>>> import numpy as np
>>> np.set_printoptions(precision=2, suppress=True, linewidth=160)
>>> A = np.array([[-1, 0, 0, 0, 0, 0],
...     [0, -1, 0, 0, 0, 0],
...     [0, 0, 0, 0, 0, 0],
...     [0, 0, 0, 2, 0, 0],
...     [0, 0, 0, 0, -2, 0],
...     [0, 0, 0, 0, 0, 1]])
>>> # triangular: eigenvalues sit on the diagonal
>>> np.abs(np.diag(np.linalg.qr(A)[1])) > 1e-9
array([ True,  True, False,  True,  True,  True])
>>> round(np.trace(np.linalg.pinv(A) @ A), 2)
np.float64(5.0)
>>> np.sort(np.linalg.eigvals(A).real)
array([-2., -1., -1.,  0.,  1.,  2.])
>>> A @ A
array([[1, 0, 0, 0, 0, 0],
       [0, 1, 0, 0, 0, 0],
       [0, 0, 0, 0, 0, 0],
       [0, 0, 0, 4, 0, 0],
       [0, 0, 0, 0, 4, 0],
       [0, 0, 0, 0, 0, 1]])
>>> round(np.linalg.det(A), 2)
np.float64(0.0)
>>> rng = np.random.default_rng(60431)
>>> M = rng.normal(size=(29, 5))
>>> M = 5 * M / np.linalg.norm(M, axis=1, keepdims=True)
>>> M
array([[-0.05, -1.9 ,  0.44, -4.03, -2.22],
       [-3.44,  3.1 , -0.67,  0.67, -1.62],
       [ 1.97,  3.43, -0.03, -2.39,  1.9 ],
       [ 1.82, -3.6 , -2.75, -0.72,  0.81],
       [ 0.69, -0.72, -0.81,  0.09,  4.83],
       [-3.82,  1.1 ,  1.65, -2.5 , -0.53],
       [ 2.19,  0.86,  0.4 ,  3.12,  3.09],
       [ 3.83, -0.25, -1.65, -2.7 , -0.53],
       [-2.38,  1.76,  2.46,  3.08,  0.83],
       [ 4.81,  0.68, -0.09, -0.3 ,  1.13],
       [ 0.79, -0.62, -0.94,  4.09, -2.52],
       [-2.24, -3.12, -2.71, -0.22, -1.68],
       [ 0.81, -3.09, -1.28, -3.04, -1.98],
       [-2.35, -0.29,  2.92, -2.29,  2.38],
       [ 0.94,  1.97,  0.42,  2.78,  3.51],
       [ 4.65, -0.61, -1.02, -0.76,  1.16],
       [-0.05, -0.59, -0.93,  1.12,  4.75],
       [ 2.74,  4.02, -0.86,  0.74, -0.09],
       [-0.39, -2.03, -1.42, -3.81,  2.06],
       [-0.48, -2.37,  4.15, -0.87, -1.07],
       [-4.77, -0.26, -1.08, -0.34, -0.97],
       [-1.94, -3.21, -2.9 ,  0.41, -1.52],
       [-2.71,  0.33, -2.33, -1.53, -3.13],
       [ 0.82,  0.71, -1.4 , -3.23,  3.38],
       [-0.81,  2.38, -1.42,  0.71, -4.02],
       [-0.26,  3.2 , -1.19,  1.45, -3.34],
       [-0.74,  2.08,  3.4 , -1.72, -2.37],
       [-1.81, -4.32,  1.23,  1.23, -0.14],
       [-0.93,  1.9 ,  3.56,  0.11,  2.8 ]])
>>> Xs = M - M.mean(axis=0)
>>> evecs = np.linalg.svd(Xs)[2][:4]
>>> Y = Xs - Xs @ evecs.T @ evecs
>>> np.diag(evecs.T @ evecs)
array([0.83, 0.87, 0.47, 0.96, 0.87])
>>> np.round(np.cov(Xs @ evecs.T, rowvar=False), 2) + 0
array([[7.89, 0.  , 0.  , 0.  ],
       [0.  , 6.34, 0.  , 0.  ],
       [0.  , 0.  , 4.94, 0.  ],
       [0.  , 0.  , 0.  , 4.03]])
>>> Y.std(axis=0)
array([0.64, 0.56, 1.13, 0.31, 0.55])
>>> (Xs @ evecs.T).std(axis=0)
array([2.76, 2.47, 2.18, 1.97])
>>> np.linalg.norm(Y, axis=1).round(6).argmax()
np.int64(19)
